$ python -q
>>> import numpy as np
>>> np.set_printoptions(suppress=True, linewidth=100)
>>> rnd = lambda a: np.round(a, 1) + 0
>>> K = np.load("w.npy")
>>> K
array([[2., 2., 2., 1., 1., 2., 1., 0., 0., 0., 0., 0., 0.],
       [1., 0., 1., 2., 2., 1., 0., 0., 0., 0., 0., 0., 0.],
       [1., 2., 0., 0., 1., 1., 1., 0., 0., 0., 0., 0., 0.],
       [0., 1., 0., 2., 1., 0., 0., 0., 0., 0., 0., 0., 0.],
       [1., 0., 2., 2., 0., 1., 2., 0., 0., 0., 0., 0., 0.],
       [1., 0., 1., 2., 2., 1., 1., 0., 0., 0., 0., 0., 0.],
       [2., 2., 1., 0., 2., 1., 1., 0., 0., 0., 0., 0., 0.],
       [0., 0., 0., 0., 0., 0., 0., 4., 2., 5., 5., 0., 0.],
       [0., 0., 0., 0., 0., 0., 0., 4., 3., 2., 4., 3., 5.],
       [0., 0., 0., 0., 0., 0., 0., 2., 4., 4., 3., 2., 3.],
       [0., 0., 0., 0., 0., 0., 0., 2., 0., 3., 3., 1., 2.],
       [0., 0., 0., 0., 0., 0., 0., 5., 3., 5., 3., 5., 5.],
       [0., 0., 0., 0., 0., 0., 0., 5., 3., 3., 4., 3., 1.]])
>>> # 2 blocks once reordered
>>> rng = np.random.default_rng(340631)
>>> idx = rng.permutation(13)
>>> idx
array([10,  2,  6,  0,  5,  8, 11, 12,  9,  7,  1,  4,  3])
>>> A2 = K[idx][:, idx]
>>> np.allclose(A2, K)
False
>>> np.trace(A2)
np.float64(26.0)
>>> rnd(np.sort(np.abs(np.linalg.eigvals(A2))))
array([ 0.1,  0.8,  0.8,  1.7,  1.7,  2.1,  2.1,  2.1,  2.1,  2.8,  2.8,  7.4, 17.6])
>>> np.diag(A2)
array([3., 0., 1., 2., 1., 3., 5., 1., 4., 4., 0., 0., 2.])
>>> x = np.array([3, 3, 3, 0, 3, 1, 3, 3, 0, 3, 1, 1, 0])
>>> target = K @ x
>>> target
array([26., 13., 16.,  6., 16., 16., 25., 32., 25., 23., 19., 38., 31.])
>>> rnd(np.linalg.solve(K, target))
array([3., 3., 3., 0., 3., 1., 3., 3., 0., 3., 1., 1., 0.])
>>> rnd(np.linalg.solve(K, K[:, 0]))
array([1., 0., 0., 0., 0., 0., 0., 0., 0., 0., 0., 0., 0.])
>>> rnd(np.linalg.solve(K, target + K[:, 12]))
array([3., 3., 3., 0., 3., 1., 3., 3., 0., 3., 1., 1., 1.])
>>> rnd(np.linalg.solve(K, -3 * target))
array([-9., -9., -9.,  0., -9., -3., -9., -9.,  0., -9., -3., -3.,  0.])
>>> x = np.array([2, -1, 2, 1, 2, 1, 3, -1, -2, 2, -2, -2, -1])
>>> target = K @ x
>>> c, lr = np.zeros(13), 1 / np.linalg.norm(K, 2) ** 2
>>> for i in range(50):
...     c -= lr * K.T @ (K @ c - target)
...     if i % 10 == 0: print(i, round(np.linalg.norm(K @ c - target), 1))
... 
0 27.7
10 9.7
20 7.1
30 6.0
40 5.1
>>> rnd(np.linalg.cond(K))
np.float64(286.3)
>>> rnd(c)
array([ 1.6,  0.3,  1.9,  1.7,  1.4,  1.4,  1.7, -1.4, -1.6,  0.9, -0.9, -1.4, -1.4])
>>> f, r1 = K[2], K[5]
>>> f @ r1
np.float64(5.0)
>>> p = (f @ r1) / (f @ f) * f
>>> rnd(np.linalg.norm(f + r1) ** 2 + np.linalg.norm(f - r1) ** 2)
np.float64(40.0)
>>> np.linalg.matrix_rank(np.outer(f, r1))
np.int64(1)
>>> rnd(r1 - p)
array([ 0.4, -1.2,  1. ,  2. ,  1.4,  0.4,  0.4,  0. ,  0. ,  0. ,  0. ,  0. ,  0. ])
>>> A2 = K / np.sqrt((K ** 2).mean(axis=1, keepdims=True))
>>> rnd(A2[3])
array([0. , 1.5, 0. , 2.9, 1.5, 0. , 0. , 0. , 0. , 0. , 0. , 0. , 0. ])
